$ ipython --no-banner

In [1]: import numpy as np

In [2]: import numpy.linalg as la

In [3]: np.set_printoptions(precision=2, suppress=True, linewidth=140, floatmode="fixed")

In [4]: r0 = np.array([-1, -4])

In [5]: A = -3 * np.eye(2) + np.outer(r0, r0)

In [6]: A
Out[6]: 
array([[-2.00,  4.00],
       [ 4.00, 13.00]])

In [7]: np.einsum("ii->", A)
Out[7]: np.float64(11.0)

In [8]: la.eigvals(A)
Out[8]: array([-3.00, 14.00])

In [9]: np.poly(A)
Out[9]: array([  1.00, -11.00, -42.00])

In [10]: np.kron(np.eye(2, dtype=int), A)
Out[10]: 
array([[-2.00,  4.00, -0.00,  0.00],
       [ 4.00, 13.00,  0.00,  0.00],
       [-0.00,  0.00, -2.00,  4.00],
       [ 0.00,  0.00,  4.00, 13.00]])

In [11]: print(round(la.det(A.T), 2))
-42.0

In [12]: Q, R = la.qr(A)

In [13]: Q @ R
Out[13]: 
array([[-2.00,  4.00],
       [ 4.00, 13.00]])

In [14]: np.allclose(R.T @ R, A.T @ A)
Out[14]: True

In [15]: r0 = np.array([0, 1, 0, 0])

In [16]: rng = np.random.default_rng(69016)

In [17]: K = np.outer(rng.normal(size=25), r0) + 0.3 * rng.normal(size=(25, 4))

In [18]: K.round(2) + 0
Out[18]: 
array([[-0.49,  1.41,  0.08,  0.00],
       [-0.02, -0.69,  0.04, -0.10],
       [-0.39,  0.39, -0.04,  0.30],
       [-0.54, -0.55,  0.30, -0.31],
       [ 0.20, -0.83, -0.66,  0.10],
       [-0.05,  0.23, -0.13, -0.27],
       [ 0.12, -1.83, -0.38, -0.39],
       [-0.19,  0.58, -0.01, -0.31],
       [ 0.01,  0.16,  0.40, -0.13],
       [-0.21, -0.10,  0.17, -0.12],
       [-0.25, -1.75,  0.18, -0.25],
       [ 0.23, -0.43,  0.37,  0.35],
       [ 0.35,  0.38,  0.08,  0.18],
       [-0.35, -0.48, -0.31, -0.03],
       [ 0.12, -1.53,  0.19,  0.70],
       [-0.59, -0.67,  0.06, -0.28],
       [ 0.43,  0.89, -0.15, -0.35],
       [ 0.20, -1.82,  0.77, -0.74],
       [ 0.22, -0.93,  0.35, -0.25],
       [ 0.29, -0.72,  0.05,  0.99],
       [ 0.52,  3.10,  0.16,  0.30],
       [ 0.12, -0.68,  0.29,  0.13],
       [-0.19,  1.58, -0.14,  0.27],
       [-0.37, -0.62, -0.31, -0.17],
       [ 0.35,  2.63,  0.07,  0.14]])

In [19]: cent = K[[8, 17]].astype(float)

In [20]: for _ in range(4):
    ...:     lab = la.norm(K[:, None] - cent, axis=-1).argmin(axis=1)
    ...:     cent = np.array([K[lab == j].mean(axis=0) for j in range(2)])
    ...: 

In [21]: print(lab)
[0 1 0 1 1 0 1 0 0 1 1 1 0 1 1 1 0 1 1 1 0 1 0 1 0]

In [22]: cent
Out[22]: 
array([[ 0.03,  1.14,  0.03,  0.01],
       [-0.06, -0.91,  0.07, -0.02]])
